$ ipython --no-banner

In [1]: import numpy as np

In [2]: from numpy import linalg as LA

In [3]: np.set_printoptions(precision=3, suppress=True, linewidth=100)

In [4]: def rd(a):
   ...:     return np.round(a, 3) + 0
   ...: 

In [5]: feats = np.loadtxt("run8.csv", delimiter=",")

In [6]: feats
Out[6]: 
array([[ 0.7,  1. , -1.3, -1. ,  0.4, -1.1,  0.7,  0.8,  1.1,  1.6,  0.6, -1.1],
       [-0.4,  0.6, -0.5, -0.4,  1.9,  1.5, -1.2,  0.7, -1. , -0.4, -1.2,  0.1],
       [-0.3,  0. , -0.7,  0.2,  0.6, -1.7,  1.6,  0. ,  0.7, -0.2, -0.5,  0.4],
       [-0.2, -0.8,  0.9,  0.6, -0.5,  2.1,  0.8,  0.6,  0.3, -2. ,  1.4,  0.8],
       [ 1.6, -0.3, -1.2,  0.4, -0.5,  1.5,  1.4,  0.1, -0.7,  1.5, -0.3, -0.7],
       [-1.1,  0.2,  0.6,  2.9,  0.3, -0.1,  0. ,  0.5, -0.9,  1.5,  0. ,  0.3],
       [ 1.2,  1.9, -0.4, -0.5, -0.7, -1.3,  1. , -0.3, -1.9,  1. , -1.7,  0. ]])

In [7]: feats[0] @ feats[4]
Out[7]: np.float64(3.41)

In [8]: rd(LA.norm(feats, "nuc"))
Out[8]: np.float64(23.153)

In [9]: rd(LA.norm(feats, 2))
Out[9]: np.float64(5.516)

In [10]: W0 = np.cumsum(np.array([[0, 1, 1],
    ...:     [1, 0, 0],
    ...:     [2, 2, 0],
    ...:     [0, 1, 0],
    ...:     [2, 2, 1],
    ...:     [1, 0, 0],
    ...:     [0, 1, 2],
    ...:     [0, 0, 2],
    ...:     [2, 2, 0],
    ...:     [0, 2, 2],
    ...:     [2, 2, 2],
    ...:     [0, 1, 1],
    ...:     [2, 1, 1],
    ...:     [2, 1, 2],
    ...:     [0, 1, 1],
    ...:     [1, 2, 1],
    ...:     [2, 0, 2],
    ...:     [0, 2, 1],
    ...:     [0, 2, 1],
    ...:     [2, 2, 2],
    ...:     [0, 1, 2],
    ...:     [1, 0, 2],
    ...:     [2, 1, 0],
    ...:     [0, 0, 2],
    ...:     [2, 1, 1],
    ...:     [0, 1, 1],
    ...:     [1, 0, 2],
    ...:     [1, 0, 2],
    ...:     [0, 0, 0],
    ...:     [2, 1, 0],
    ...:     [2, 1, 2],
    ...:     [1, 2, 2]]), axis=0)

In [11]: W0
Out[11]: 
array([[ 0,  1,  1],
       [ 1,  1,  1],
       [ 3,  3,  1],
       [ 3,  4,  1],
       [ 5,  6,  2],
       [ 6,  6,  2],
       [ 6,  7,  4],
       [ 6,  7,  6],
       [ 8,  9,  6],
       [ 8, 11,  8],
       [10, 13, 10],
       [10, 14, 11],
       [12, 15, 12],
       [14, 16, 14],
       [14, 17, 15],
       [15, 19, 16],
       [17, 19, 18],
       [17, 21, 19],
       [17, 23, 20],
       [19, 25, 22],
       [19, 26, 24],
       [20, 26, 26],
       [22, 27, 26],
       [22, 27, 28],
       [24, 28, 29],
       [24, 29, 30],
       [25, 29, 32],
       [26, 29, 34],
       [26, 29, 34],
       [28, 30, 34],
       [30, 31, 36],
       [31, 33, 38]])

In [12]: C2 = np.cov(W0, rowvar=False)

In [13]: rd(np.corrcoef(W0[:, 2], W0[:, 0])[0, 1])
Out[13]: np.float64(0.992)

In [14]: C2.shape
Out[14]: (3, 3)

In [15]: rd(np.polyfit(W0[:, 2], W0[:, 0], 1))
Out[15]: array([0.731, 2.459])

In [16]: rd(LA.eigvalsh(C2)[::-1])
Out[16]: array([332.717,   1.997,   0.777])

In [17]: rd(np.corrcoef(W0.T))
Out[17]: 
array([[1.   , 0.986, 0.992],
       [0.986, 1.   , 0.984],
       [0.992, 0.984, 1.   ]])

In [18]: np.median(W0, axis=0)
Out[18]: array([16., 19., 17.])
